$ python3 -q
>>> import numpy as np
>>> import numpy.linalg as la
>>> np.set_printoptions(precision=2, suppress=True, linewidth=140, sign=" ")
>>> rd = lambda a: np.round(a, 2) + 0
>>> u = np.array([6, -9, 6, 0, 9, 6])
>>> X = u[np.abs(np.subtract.outer(np.arange(6), np.arange(6)))]
>>> X
array([[ 6, -9,  6,  0,  9,  6],
       [-9,  6, -9,  6,  0,  9],
       [ 6, -9,  6, -9,  6,  0],
       [ 0,  6, -9,  6, -9,  6],
       [ 9,  0,  6, -9,  6, -9],
       [ 6,  9,  0,  6, -9,  6]])
>>> O, Rm = la.qr(X)
>>> rd(abs(Rm[0, 0])), rd(la.norm(X[:, 0]))
(np.float64(16.43), np.float64(16.43))
>>> np.allclose(Rm.T @ Rm, X.T @ X)
True
>>> blk = np.stack([X, -1 * X, X[::-1]])
>>> la.matrix_rank(blk)
array([ 6,  6,  6])
>>> rd(la.det(blk))
array([ 991440.,  991440., -991440.])
>>> rd(la.norm(blk, axis=(1, 2)))
array([ 41.35,  41.35,  41.35])
>>> assert X == X.T
Traceback (most recent call last):
  File "<python-input-14>", line 1, in <module>
    assert X == X.T
           ^^^^^^^^
ValueError: The truth value of an array with more than one element is ambiguous. Use a.any() or a.all()
>>> np.allclose(X, X.T)
True
>>> rd(np.sort(np.abs(la.eigvals(X))))
array([  3.32,   5.79,   6.56,  14.23,  16.29,  33.98])
>>> la.matrix_power(X, 3)
array([[ 4104, -6669,  5751, -4779,  6399, -1620],
       [-6669,  6858, -8262,  8046, -6561,  6399],
       [ 5751, -8262,  7992, -7803,  8046, -4779],
       [-4779,  8046, -7803,  7992, -8262,  5751],
       [ 6399, -6561,  8046, -8262,  6858, -6669],
       [-1620,  6399, -4779,  5751, -6669,  4104]])
>>> np.trace(X)
np.int64(36)
>>> X.inv()
Traceback (most recent call last):
  File "<python-input-19>", line 1, in <module>
    X.inv()
    ^^^^^
AttributeError: 'numpy.ndarray' object has no attribute 'inv'
>>> np.allclose(X @ X.T, X.T @ X)
True
